$ python3 -q
>>> import numpy as np
>>> from numpy import linalg as LA
>>> np.set_printoptions(precision=2, suppress=True, linewidth=160, sign=" ")
>>> rd = lambda a: np.round(a, 2) + 0
>>> m1 = np.loadtxt("a.csv", delimiter=",")
>>> m1
array([[ 34.01, -33.01, -50.96],
       [ 30.03, -25.97, -44.03],
       [ 32.94, -17.95, -44.97]])
>>> rd(LA.norm(m1, 2) / LA.norm(m1))
np.float64(1.0)
>>> [round(float(x), 2) for x in LA.svd(m1, compute_uv=False)[:3]]
[108.23, 8.55, 0.01]
>>> Y = np.array([[1, 0], [1, 3]])
>>> X = np.kron(np.eye(2, dtype=int), Y)
>>> X
array([[ 1,  0,  0,  0],
       [ 1,  3,  0,  0],
       [ 0,  0,  1,  0],
       [ 0,  0,  1,  3]])
>>> q = X.astype(float).copy()
>>> for j in range(4):
...     q[:, j] -= q[:, :j] @ (q[:, :j].T @ q[:, j])
...     q[:, j] /= LA.norm(q[:, j])
... 
>>> rd(q.T @ X)
array([[ 1.41,  2.12,  0.  ,  0.  ],
       [ 0.  ,  2.12,  0.  ,  0.  ],
       [ 0.  ,  0.  ,  1.41,  2.12],
       [ 0.  ,  0.  ,  0.  ,  2.12]])
>>> K = np.minimum.outer(np.arange(1, 8), np.arange(1, 8)) * -2
>>> K
array([[ -2,  -2,  -2,  -2,  -2,  -2,  -2],
       [ -2,  -4,  -4,  -4,  -4,  -4,  -4],
       [ -2,  -4,  -6,  -6,  -6,  -6,  -6],
       [ -2,  -4,  -6,  -8,  -8,  -8,  -8],
       [ -2,  -4,  -6,  -8, -10, -10, -10],
       [ -2,  -4,  -6,  -8, -10, -12, -12],
       [ -2,  -4,  -6,  -8, -10, -12, -14]])
>>> ev, V = LA.eigh(K)
>>> ev.sum(), np.trace(K)
(np.float64(-56.0), np.int64(-56))
>>> (ev > 1e-8).sum(), (ev < -1e-8).sum()
(np.int64(0), np.int64(7))
>>> rd(V @ np.diag(ev) @ V.T)
array([[ -2.,  -2.,  -2.,  -2.,  -2.,  -2.,  -2.],
       [ -2.,  -4.,  -4.,  -4.,  -4.,  -4.,  -4.],
       [ -2.,  -4.,  -6.,  -6.,  -6.,  -6.,  -6.],
       [ -2.,  -4.,  -6.,  -8.,  -8.,  -8.,  -8.],
       [ -2.,  -4.,  -6.,  -8., -10., -10., -10.],
       [ -2.,  -4.,  -6.,  -8., -10., -12., -12.],
       [ -2.,  -4.,  -6.,  -8., -10., -12., -14.]])
>>> Y = K[0, 0] * K[1:] - np.outer(K[1:, 0], K[0])
>>> Y
array([[  0,   4,   4,   4,   4,   4,   4],
       [  0,   4,   8,   8,   8,   8,   8],
       [  0,   4,   8,  12,  12,  12,  12],
       [  0,   4,   8,  12,  16,  16,  16],
       [  0,   4,   8,  12,  16,  20,  20],
       [  0,   4,   8,  12,  16,  20,  24]])
>>> K[:, 0] / K[0, 0]
array([ 1.,  1.,  1.,  1.,  1.,  1.,  1.])
>>> r0 = np.array([2, 1, 0, 0, 0, -2, 2])
>>> Y = K + np.outer(r0, np.eye(7)[6])
>>> Y
array([[ -2.,  -2.,  -2.,  -2.,  -2.,  -2.,   0.],
       [ -2.,  -4.,  -4.,  -4.,  -4.,  -4.,  -3.],
       [ -2.,  -4.,  -6.,  -6.,  -6.,  -6.,  -6.],
       [ -2.,  -4.,  -6.,  -8.,  -8.,  -8.,  -8.],
       [ -2.,  -4.,  -6.,  -8., -10., -10., -10.],
       [ -2.,  -4.,  -6.,  -8., -10., -12., -14.],
       [ -2.,  -4.,  -6.,  -8., -10., -12., -12.]])
>>> rd(LA.det(Y) / LA.det(K)), rd(1 + LA.solve(K, r0)[6])
(np.float64(-1.0), np.float64(-1.0))
>>> rd(LA.eigvalsh(K).min())
np.float64(-45.76)
>>> [round(float(LA.det(K[:i, :i])), 2) + 0 for i in range(1, 8)]
[-2.0, 4.0, -8.0, 16.0, -32.0, 64.0, -128.0]
>>> np.all(LA.eigvalsh(K) > 0)
np.False_
>>> Y = np.array([[1, 1], [1, -1]])
>>> rng = np.random.default_rng(3)
>>> A = np.kron(Y, np.kron(Y, Y))[rng.permutation(8)][:3]
>>> A
array([[ 1,  1, -1, -1, -1, -1,  1,  1],
       [ 1, -1, -1,  1, -1,  1,  1, -1],
       [ 1,  1, -1, -1,  1,  1, -1, -1]])
>>> vec = np.array([2, 2, 1, 3, 0, 3, 3, 2])
>>> np.sign((A @ vec).round(6))
array([ 1,  1, -1])
>>> np.einsum("ij,j->i", A, vec)
array([ 2,  6, -2])
>>> (A * vec).sum(axis=1)
array([ 2,  6, -2])
>>> LA.norm(A @ vec) <= LA.norm(A, 2) * LA.norm(vec) + 1e-9
np.True_
>>> (A @ vec).argmax()
np.int64(1)
>>> A @ vec
array([ 2,  6, -2])
>>> A @ np.eye(8)[6]
array([ 1.,  1., -1.])
>>> A @ np.ones(8)
array([ 0.,  0.,  0.])
